$ python -q
>>> import numpy as np
>>> np.set_printoptions(precision=3, suppress=True, linewidth=100, legacy="1.25")
>>> feats = np.load("layer4.npy")
>>> print(feats)
[[ 2.116  5.736 -0.814]
 [ 0.085  0.174  0.114]
 [ 0.748  1.843 -0.176]
 [ 1.929  5.648 -0.839]
 [ 0.124 -0.006 -0.01 ]
 [ 0.682  1.824 -0.262]
 [-0.052  0.067  0.111]
 [ 2.057  5.568 -0.923]
 [ 0.613  1.96  -0.293]
 [ 0.069 -0.132 -0.022]
 [ 0.616  1.884 -0.197]
 [ 1.41   3.691 -0.669]
 [ 0.566  1.865 -0.437]
 [ 0.699  1.961 -0.272]
 [-0.144  0.058 -0.079]
 [ 1.285  3.802 -0.653]
 [ 1.46   3.895 -0.478]
 [-0.032  0.094  0.049]
 [-0.09  -0.08   0.03 ]
 [-0.038  0.158  0.117]
 [-0.011  0.072  0.045]
 [ 0.016  0.088  0.142]
 [ 2.307  5.711 -0.789]
 [ 0.844  2.055 -0.189]]
>>> labels = feats[:, 1] > np.median(feats[:, 1])
>>> u = feats[labels].mean(axis=0) - feats[~labels].mean(axis=0)
>>> print(u)
[ 1.212  3.301 -0.551]
>>> print(np.argsort(-np.abs(u).round(6), kind="stable"))
[1 0 2]
>>> print(round(float((((feats - feats.mean(axis=0)) @ u > 0) == labels).mean()), 3))
0.833
>>> rng = np.random.default_rng(744258)
>>> labels = rng.permutation(3)
>>> other = feats[:, labels] * rng.choice([-1, 1], 3)
>>> print(other)
[[ 0.814 -5.736  2.116]
 [-0.114 -0.174  0.085]
 [ 0.176 -1.843  0.748]
 [ 0.839 -5.648  1.929]
 [ 0.01   0.006  0.124]
 [ 0.262 -1.824  0.682]
 [-0.111 -0.067 -0.052]
 [ 0.923 -5.568  2.057]
 [ 0.293 -1.96   0.613]
 [ 0.022  0.132  0.069]
 [ 0.197 -1.884  0.616]
 [ 0.669 -3.691  1.41 ]
 [ 0.437 -1.865  0.566]
 [ 0.272 -1.961  0.699]
 [ 0.079 -0.058 -0.144]
 [ 0.653 -3.802  1.285]
 [ 0.478 -3.895  1.46 ]
 [-0.049 -0.094 -0.032]
 [-0.03   0.08  -0.09 ]
 [-0.117 -0.158 -0.038]
 [-0.045 -0.072 -0.011]
 [-0.142 -0.088  0.016]
 [ 0.789 -5.711  2.307]
 [ 0.189 -2.055  0.844]]
>>> Uu, _, vt = np.linalg.svd(feats.T @ other)
>>> print(np.round(Uu @ vt, 3) + 0)
[[ 0.  0.  1.]
 [ 0. -1.  0.]
 [-1.  0.  0.]]
>>> print(np.round(np.linalg.lstsq(feats, other)[0], 3) + 0)
[[ 0.  0.  1.]
 [ 0. -1.  0.]
 [-1.  0.  0.]]
>>> Uu, s, vt = np.linalg.svd(feats)
>>> print(np.argmax(s[:-1] / (s[1:] + 1e-6)) + 1)
1
>>> print(s)
[15.116  0.469  0.397]
>>> other = Uu[:, :1] @ np.diag(s[:1]) @ vt[:1]
>>> print(np.linalg.matrix_rank(feats, rtol=0.05))
1
>>> print(round(np.linalg.norm(feats - other, 2), 3), np.round(s[1], 3))
0.469 0.469
>>> print(np.linalg.matrix_rank(other))
1
>>> print(np.argsort(-np.linalg.norm(feats, axis=0).round(6), kind="stable")[:3])
[1 0 2]
>>> print(round(np.linalg.norm(feats, 2) / np.linalg.norm(feats), 3))
0.999
>>> print([round(float(x), 3) for x in np.linalg.svd(feats, compute_uv=False)[:3]])
[15.116, 0.469, 0.397]
>>> print(np.abs(np.linalg.svd(feats)[2][-1]))
[0.683 0.347 0.643]
>>> other = np.array([[1, 0, 2, 2], [1, 2, 1, 0], [2, 2, 2, 0], [2, 1, 0, 1]])
>>> W2 = np.array([[3, 0, -3], [-3, 2, -1], [1, -1, 1]])
>>> F = np.block([[other, np.zeros((4, 3))], [np.zeros((3, 4)), W2]])
>>> print(F)
[[ 1.  0.  2.  2.  0.  0.  0.]
 [ 1.  2.  1.  0.  0.  0.  0.]
 [ 2.  2.  2.  0.  0.  0.  0.]
 [ 2.  1.  0.  1.  0.  0.  0.]
 [ 0.  0.  0.  0.  3.  0. -3.]
 [ 0.  0.  0.  0. -3.  2. -1.]
 [ 0.  0.  0.  0.  1. -1.  1.]]
>>> print([round(float(x), 3) for x in np.linalg.svd(F, compute_uv=False)[:3]])
[4.98, 4.796, 3.464]
>>> print(np.argsort(-np.linalg.norm(F, axis=0).round(6), kind="stable")[:3])
[4 6 0]
>>> print(F @ F)
[[  9.   6.   6.   4.   0.   0.   0.]
 [  5.   6.   6.   2.   0.   0.   0.]
 [  8.   8.  10.   4.   0.   0.   0.]
 [  5.   3.   5.   5.   0.   0.   0.]
 [  0.   0.   0.   0.   6.   3. -12.]
 [  0.   0.   0.   0. -16.   5.   6.]
 [  0.   0.   0.   0.   7.  -3.  -1.]]
>>> print(np.round(np.sort(np.linalg.eigvals(F).real), 3) + 0)
[-1.478  0.     0.753  1.84   3.     3.     4.885]
